In [1]: import numpy as np

In [2]: np.set_printoptions(suppress=True, linewidth=200)

In [3]: rd = lambda a: np.round(a, 2) + 0

In [4]: feats = np.loadtxt("layer0.csv", delimiter=",")

In [5]: print(feats)
[[-0.3  1.6 -0.6  1.7  1.9 -0.3  0. ]
 [ 2.1  0.5 -1.5  1.4  0.1  0.4 -0.5]
 [-6.3 -1.3 -0.1  1.   0.8  0.3 -0.9]
 [-1.8  0.4  1.6  1.   0.1 -1.5  0.5]
 [ 2.1 -0.2  1.6 -0.8 -0.6  0.4 -1.6]
 [-2.4  0.7 -0.1  2.5 -0.8 -0.7 -0.2]
 [-4.8 -1.2 -1.4 -0.2  0.3 -2.3  0.5]
 [ 2.4  0.7  0.1  0.5  0.1  1.4 -0.7]
 [ 2.7  0.7  0.4 -1.5 -0.1  1.3  1.2]
 [-1.2  0.8 -2.5  0.2 -0.1 -0.3  0.3]
 [-2.1  0.4 -0.2 -1.3 -0.6  2.3  0.8]
 [ 0.9  0.7  0.8  0.2 -0.5 -0.7  0.5]
 [ 0.3 -1.3 -2.1  0.1  0.5 -1.2  0.3]]

In [6]: B = np.c_[feats[:, :4] @ np.array([[0, 1, 0, 5], [0, 1, 3, 2], [0, 3, 5, 0], [0, 4, 5, 3]]), np.array([5, 8, 2, 1, 7, -3, 6, 2, 5, -7, 3, -6, 1])]

In [7]: print(rd(B))
[[  0.    6.3  10.3   6.8   5. ]
 [  0.    3.7   1.   15.7   8. ]
 [  0.   -3.9   0.6 -31.1   2. ]
 [  0.    7.4  14.2  -5.2   1. ]
 [  0.    3.5   3.4   7.7   7. ]
 [  0.    8.   14.1  -3.1  -3. ]
 [  0.  -11.  -11.6 -27.    6. ]
 [  0.    5.4   5.1  14.9   2. ]
 [  0.   -1.4  -3.4  10.4   5. ]
 [  0.   -7.1  -9.1  -3.8  -7. ]
 [  0.   -7.5  -6.3 -13.6   3. ]
 [  0.    4.8   7.1   6.5  -6. ]
 [  0.   -6.9 -13.9  -0.8   1. ]]

In [8]: print(rd(np.linalg.norm(np.linalg.qr(feats)[0].T @ B, axis=0) ** 2 / ((B ** 2).sum(axis=0) + 1e-12)))
[0.   1.   1.   1.   0.24]

In [9]: print(np.linalg.matrix_rank(np.c_[feats, B]))
8

In [10]: print(rd(np.linalg.lstsq(feats, B[:, 0])[0]))
[0. 0. 0. 0. 0. 0. 0.]

In [11]: th = np.radians(90)

In [12]: Rm = np.eye(7)

In [13]: Rm[6, 6] = Rm[4, 4] = np.cos(th)

In [14]: Rm[6, 4], Rm[4, 6] = -np.sin(th), np.sin(th)

In [15]: print(rd(Rm))
[[ 1.  0.  0.  0.  0.  0.  0.]
 [ 0.  1.  0.  0.  0.  0.  0.]
 [ 0.  0.  1.  0.  0.  0.  0.]
 [ 0.  0.  0.  1.  0.  0.  0.]
 [ 0.  0.  0.  0.  0.  0.  1.]
 [ 0.  0.  0.  0.  0.  1.  0.]
 [ 0.  0.  0.  0. -1.  0.  0.]]

In [16]: B = feats @ Rm.T

In [17]: print(rd(B))
[[-0.3  1.6 -0.6  1.7  0.  -0.3 -1.9]
 [ 2.1  0.5 -1.5  1.4 -0.5  0.4 -0.1]
 [-6.3 -1.3 -0.1  1.  -0.9  0.3 -0.8]
 [-1.8  0.4  1.6  1.   0.5 -1.5 -0.1]
 [ 2.1 -0.2  1.6 -0.8 -1.6  0.4  0.6]
 [-2.4  0.7 -0.1  2.5 -0.2 -0.7  0.8]
 [-4.8 -1.2 -1.4 -0.2  0.5 -2.3 -0.3]
 [ 2.4  0.7  0.1  0.5 -0.7  1.4 -0.1]
 [ 2.7  0.7  0.4 -1.5  1.2  1.3  0.1]
 [-1.2  0.8 -2.5  0.2  0.3 -0.3  0.1]
 [-2.1  0.4 -0.2 -1.3  0.8  2.3  0.6]
 [ 0.9  0.7  0.8  0.2  0.5 -0.7  0.5]
 [ 0.3 -1.3 -2.1  0.1  0.3 -1.2 -0.5]]

In [18]: print(np.allclose(feats @ feats.T, B @ B.T))
True

In [19]: print(rd(np.linalg.det(Rm)), np.trace(Rm))
1.0 5.0

In [20]: print(rd(np.linalg.svd(feats, compute_uv=False)), rd(np.linalg.svd(B, compute_uv=False)))
[10.47  4.93  4.34  3.87  3.01  2.2   1.25] [10.47  4.93  4.34  3.87  3.01  2.2   1.25]
